$ python3 -q
>>> import numpy as np
>>> np.set_printoptions(suppress=True, linewidth=140)
>>> mat = np.loadtxt("arr.csv", delimiter=",")
>>> mat
array([[ 3.,  7.,  0.,  2.],
       [ 0.,  0., 59.,  0.],
       [21., 16.,  0., 56.],
       [ 0.,  0., 59.,  0.],
       [ 7.,  9.,  0., 14.],
       [ 0.,  1., 50.,  0.],
       [ 5.,  8.,  0.,  8.],
       [ 0.,  0., 59.,  0.],
       [21., 16.,  0., 56.],
       [19., 15.,  0., 50.],
       [19., 15.,  0., 50.],
       [ 3.,  7.,  0.,  2.],
       [11., 11.,  0., 26.],
       [ 7.,  9.,  0., 14.],
       [ 7.,  9.,  0., 14.],
       [ 3.,  7.,  0.,  2.],
       [ 0.,  3., 32.,  0.]])
>>> left, s, VT = np.linalg.svd(mat)
>>> np.argmax(s[:-1] / (s[1:] + 1e-6)) + 1
np.int64(3)
>>> s.round(2)
array([125.92, 118.18,  15.  ,   0.92])
>>> out = left[:, :3] @ np.diag(s[:3]) @ VT[:3]
>>> round(np.abs(mat - out).max(), 2)
np.float64(0.76)
>>> np.linalg.matrix_rank(out)
np.int64(3)
>>> np.linalg.matrix_rank(mat, rtol=0.05)
np.int64(3)
>>> Ac = mat - mat.mean(axis=0)
>>> left, s, VT = np.linalg.svd(Ac, full_matrices=False)
>>> np.round(Ac.mean(axis=0), 2) + 0
array([0., 0., 0., 0.])
>>> np.round((s ** 2).sum() ** 2 / (s ** 4).sum(), 2)
np.float64(1.55)
>>> print(np.round(s ** 2 / (s ** 2).sum(), 2) + 0)
[0.77 0.23 0.   0.  ]
>>> np.round(np.abs(VT[-1]), 2)
array([0.05, 0.98, 0.11, 0.15])
>>> np.searchsorted(np.cumsum(s ** 2) / (s ** 2).sum(), 0.9) + 1
np.int64(2)
>>> s.round(2) + 0
array([121.19,  66.01,   0.96,   0.  ])
